$ python -q
>>> import numpy as np
>>> np.set_printoptions(precision=1, suppress=True, linewidth=100)
>>> X = np.load("x.npy")
>>> print(X)
[[0 0 1 3 2 3 1]
 [1 3 3 2 3 2 0]
 [0 1 3 0 1 2 1]
 [0 2 3 0 3 0 2]
 [0 0 1 2 2 3 0]
 [0 0 1 2 2 3 2]
 [3 2 0 3 0 1 3]
 [0 3 3 3 2 2 1]
 [1 2 1 3 1 1 0]
 [1 3 1 1 1 2 2]
 [2 2 2 0 1 3 3]]
>>> x = np.array([-5, -4, -1, -1, 0, 5, 1])
>>> y = X @ x
>>> print(np.round(np.linalg.solve(X.T @ X, X.T @ y), 1) + 0)
[-5. -4. -1. -1.  0.  5.  1.]
>>> print(np.round(np.linalg.pinv(X) @ X, 1) + 0)
[[1. 0. 0. 0. 0. 0. 0.]
 [0. 1. 0. 0. 0. 0. 0.]
 [0. 0. 1. 0. 0. 0. 0.]
 [0. 0. 0. 1. 0. 0. 0.]
 [0. 0. 0. 0. 1. 0. 0.]
 [0. 0. 0. 0. 0. 1. 0.]
 [0. 0. 0. 0. 0. 0. 1.]]
>>> rng = np.random.default_rng(45)
>>> y = y + 0.3 * rng.normal(size=11)
>>> print(y)
[ 11.9 -12.2   4.   -8.7  12.   14.1 -17.8  -6.8 -12.3  -6.9  -2. ]
>>> c, *_ = np.linalg.lstsq(X, y)
>>> print(c.round(1) + 0)
[-5.1 -4.  -1.  -1.   0.   5.   1.1]
>>> print([round(float(np.linalg.norm(np.linalg.solve(X.T @ X + lam * np.eye(7), X.T @ y))), 2) for lam in (0, 1, 10, 100)])
[8.36, 7.63, 5.14, 1.37]
>>> print(np.round(X.T @ (y - X @ c), 1) + 0)
[0. 0. 0. 0. 0. 0. 0.]
>>> print(c.round())
[-5. -4. -1. -1. -0.  5.  1.]
>>> ang = np.radians(30)
>>> r_ = np.eye(7)
>>> r_[5, 5] = r_[6, 6] = np.cos(ang)
>>> r_[5, 6], r_[6, 5] = -np.sin(ang), np.sin(ang)
>>> print(r_)
[[ 1.   0.   0.   0.   0.   0.   0. ]
 [ 0.   1.   0.   0.   0.   0.   0. ]
 [ 0.   0.   1.   0.   0.   0.   0. ]
 [ 0.   0.   0.   1.   0.   0.   0. ]
 [ 0.   0.   0.   0.   1.   0.   0. ]
 [ 0.   0.   0.   0.   0.   0.9 -0.5]
 [ 0.   0.   0.   0.   0.   0.5  0.9]]
>>> M2 = X @ r_.T
>>> print(np.linalg.svd(X, compute_uv=False), np.linalg.svd(M2, compute_uv=False))
[14.2  5.2  5.   4.1  2.3  1.5  1.4] [14.2  5.2  5.   4.1  2.3  1.5  1.4]
>>> print(np.abs(M2 - X).max(axis=0))
[0.  0.  0.  0.  0.  1.9 1.5]
